% python3 -q
>>> import numpy as np
>>> import numpy.linalg as la
>>> np.set_printoptions(precision=2, suppress=True, linewidth=200)
>>> def tidy(a):
...     return np.round(a, 2) + 0
... 
>>> K = np.loadtxt("data.csv", delimiter=",")
>>> print(tidy(K))
[[-2.92 -1.92  4.16]
 [-2.21 -1.21  5.58]
 [-0.82  0.18  8.35]
 [-3.55 -2.55  2.9 ]
 [-3.08 -2.08  3.84]
 [-1.89 -0.89  6.22]
 [-3.25 -2.25  3.49]
 [-1.96 -0.96  6.08]
 [-2.61 -1.61  4.79]
 [-4.04 -3.04  1.92]
 [-2.14 -1.14  5.72]
 [-3.02 -2.02  3.97]
 [-1.83 -0.83  6.34]
 [-2.03 -1.03  5.95]
 [-1.65 -0.65  6.7 ]
 [-2.79 -1.79  4.42]
 [-1.24 -0.24  7.52]
 [-1.53 -0.53  6.93]
 [-3.22 -2.22  3.56]
 [-2.06 -1.06  5.88]
 [-2.65 -1.65  4.71]
 [-2.61 -1.61  4.77]
 [-1.16 -0.16  7.67]
 [-1.33 -0.33  7.33]
 [-1.24 -0.24  7.52]
 [-4.01 -3.01  1.97]
 [-0.34  0.66  9.31]
 [-1.3  -0.3   7.4 ]
 [-2.66 -1.66  4.68]
 [-1.74 -0.74  6.52]]
>>> rank = la.matrix_rank(K)
>>> print(rank)
2
>>> N = la.svd(K)[2][rank:].T
>>> print(la.matrix_rank(K.T @ K), la.matrix_rank(K @ K.T))
2 2
>>> print(tidy(N @ N.T))
[[ 0.39 -0.48  0.05]
 [-0.48  0.61 -0.06]
 [ 0.05 -0.06  0.01]]
>>> print([int(la.matrix_rank(K[:i])) for i in range(1, len(K) + 1)])
[1, 2, 2, 2, 2, 2, 2, 2, 2, 2, 2, 2, 2, 2, 2, 2, 2, 2, 2, 2, 2, 2, 2, 2, 2, 2, 2, 2, 2, 2]
>>> print(N.shape)
(3, 1)
>>> print(np.allclose(K @ N, 0))
True
>>> print([int(la.matrix_rank(K[:, :j + 1])) for j in range(3)])
[1, 2, 2]
>>> print([int(la.matrix_rank(np.delete(K, i, axis=0))) for i in range(30)])
[2, 2, 2, 2, 2, 2, 2, 2, 2, 2, 2, 2, 2, 2, 2, 2, 2, 2, 2, 2, 2, 2, 2, 2, 2, 2, 2, 2, 2, 2]
